$ python3 -q
>>> import numpy as np
>>> np.set_printoptions(precision=2, suppress=True, linewidth=140)
>>> mat = np.loadtxt("m.csv", delimiter=",")
>>> mat.round(2) + 0
array([[ 0.  , -0.4 , -0.36, -0.3 ,  0.59, -0.35,  0.14, -0.08,  0.34],
       [ 0.18,  0.43, -0.84,  0.15, -0.09,  0.05, -0.04,  0.19,  0.03],
       [ 0.46, -0.14,  0.03,  0.34, -0.13, -0.59, -0.49, -0.21, -0.07],
       [ 0.46,  0.  ,  0.14,  0.18, -0.13,  0.31,  0.2 , -0.16,  0.75],
       [ 0.39,  0.03,  0.09,  0.17,  0.67,  0.46, -0.23,  0.05, -0.3 ],
       [ 0.28, -0.58, -0.06,  0.12, -0.22,  0.03,  0.28,  0.64, -0.19],
       [ 0.18,  0.13, -0.01,  0.25,  0.07, -0.18,  0.74, -0.41, -0.36],
       [-0.42,  0.11,  0.13,  0.71,  0.29, -0.2 ,  0.06,  0.31,  0.24],
       [-0.32, -0.52, -0.33,  0.35, -0.14,  0.38, -0.14, -0.46, -0.07]])
>>> vec = np.array([2, 2, 2, 1, 2, 1, 0, 1, 2])
>>> np.einsum("ij,j->i", mat, vec)
array([-0.4 , -0.19, -0.17,  2.77,  2.44, -0.73, -0.32,  1.51, -2.5 ])
>>> mat @ (2 * vec)
array([-0.8 , -0.38, -0.35,  5.54,  4.87, -1.46, -0.65,  3.02, -5.  ])
>>> u = np.array([2, 1, 0, -3, 3, 0, -1, 3, -1])
>>> B = mat + np.outer(u, np.eye(9)[0])
>>> B.round(2) + 0
array([[ 2.  , -0.4 , -0.36, -0.3 ,  0.59, -0.35,  0.14, -0.08,  0.34],
       [ 1.18,  0.43, -0.84,  0.15, -0.09,  0.05, -0.04,  0.19,  0.03],
       [ 0.46, -0.14,  0.03,  0.34, -0.13, -0.59, -0.49, -0.21, -0.07],
       [-2.54,  0.  ,  0.14,  0.18, -0.13,  0.31,  0.2 , -0.16,  0.75],
       [ 3.39,  0.03,  0.09,  0.17,  0.67,  0.46, -0.23,  0.05, -0.3 ],
       [ 0.28, -0.58, -0.06,  0.12, -0.22,  0.03,  0.28,  0.64, -0.19],
       [-0.82,  0.13, -0.01,  0.25,  0.07, -0.18,  0.74, -0.41, -0.36],
       [ 2.58,  0.11,  0.13,  0.71,  0.29, -0.2 ,  0.06,  0.31,  0.24],
       [-1.32, -0.52, -0.33,  0.35, -0.14,  0.38, -0.14, -0.46, -0.07]])
>>> round(float(np.linalg.det(B) / np.linalg.det(mat)), 2), round(1 + np.linalg.solve(mat, u)[0], 2)
(-0.17, np.float64(-0.17))
